% python3 -q
>>> import numpy as np
>>> import numpy.linalg as la
>>> np.set_printoptions(precision=3, suppress=True, linewidth=100, sign=" ")
>>> tidy = lambda a: np.round(a, 3) + 0
>>> X = np.load("run9.npy")
>>> X
array([[-1,  4,  4,  1,  2],
       [ 2, -1,  4,  4,  1],
       [ 1,  2, -1,  4,  4],
       [ 4,  1,  2, -1,  4],
       [ 4,  4,  1,  2, -1]])
>>> proj = np.triu(np.array([[3, 1, 3, 1, 2],
...     [3, 3, 0, 3, 3],
...     [1, 2, 2, 1, 0],
...     [3, 2, 3, 1, 1],
...     [1, 0, 3, 2, 1]]), 1) + np.eye(5)
>>> Y = proj @ X @ la.inv(proj)
>>> la.matrix_rank(Y)
np.int64(5)
>>> tidy(la.det(Y))
np.float64(5050.0)
>>> proj @ X - X @ proj
array([[ 17.,  15.,   8.,   4.,   4.],
       [ 24.,  13.,   3.,   0.,   4.],
       [  4.,   0.,  -1.,  -7.,  -8.],
       [  4.,   0., -11.,  -7., -11.],
       [  0.,  -4., -12., -17., -22.]])
>>> O = X.astype(float).copy()
>>> for j in range(5):
...     O[:, j] -= O[:, :j] @ (O[:, :j].T @ O[:, j])
...     O[:, j] /= la.norm(O[:, j])
... 
>>> tidy(O.T @ O)
array([[ 1.,  0.,  0.,  0.,  0.],
       [ 0.,  1.,  0.,  0.,  0.],
       [ 0.,  0.,  1.,  0.,  0.],
       [ 0.,  0.,  0.,  1.,  0.],
       [ 0.,  0.,  0.,  0.,  1.]])
>>> tidy(la.det(2 * X)), tidy(la.det(X))
(np.float64(161600.0), np.float64(5050.0))
>>> tidy(la.eigvals(X).sum().real)
np.float64(-5.0)
>>> tidy(la.det(X[::-1]))
np.float64(5050.0)
>>> M = np.load("data.npy")
>>> tidy(M)
array([[ 0.443, -0.667,  0.298, -0.516,  0.054],
       [ 0.197,  0.452, -0.46 , -0.642,  0.365],
       [-0.443,  0.342,  0.722, -0.406,  0.011],
       [ 0.739,  0.483,  0.322,  0.165, -0.3  ],
       [-0.148, -0.014, -0.274, -0.36 , -0.88 ]])
>>> vec = np.array([-1, -4, 2, 3, 2])
>>> y = M @ vec
>>> tidy(y)
array([ 1.383, -4.119, -0.68 , -2.129, -3.182])
>>> tidy(la.solve(M, y + M[:, 1]))
array([-1., -3.,  2.,  3.,  2.])
>>> tidy(la.solve(M.T, M[4]))
array([ 0.,  0.,  0.,  0.,  1.])
>>> tidy(la.solve(M, M[:, 2]))
array([ 0.,  0.,  1.,  0.,  0.])
>>> Y = np.array([[2, -5, 0], [-4, 5, 3], [-5, 5, 0], [-5, -5, -1], [2, -2, 2]])
>>> print(np.vstack([M, Y.T]).shape)
(8, 5)
>>> la.matrix_rank(np.vstack([M, Y.T]))
np.int64(5)
>>> la.matrix_rank(M @ Y)
np.int64(3)
>>> print(tidy(la.eigvals(M).sum().real))
0.903
>>> tidy(la.det(M.T))
np.float64(-1.0)
>>> tidy(la.eigvals(M))
array([ 0.752+0.659j,  0.752-0.659j,  0.2  +0.98j ,  0.2  -0.98j , -1.   +0.j   ])
>>> tidy(np.einsum("ii->", M))
np.float64(0.903)
>>> proj = np.triu(np.array([[0, 1, 2, 1, 2],
...     [-2, 0, 1, -2, 1],
...     [2, -2, 3, -1, 1],
...     [3, 2, 1, -3, 3],
...     [-1, 2, -2, 3, -1]]), 1) + np.eye(5)
>>> Y = proj @ M @ la.inv(proj)
>>> tidy(la.det(Y))
np.float64(-1.0)
>>> tidy(np.trace(Y)), tidy(np.trace(M))
(np.float64(0.903), np.float64(0.903))
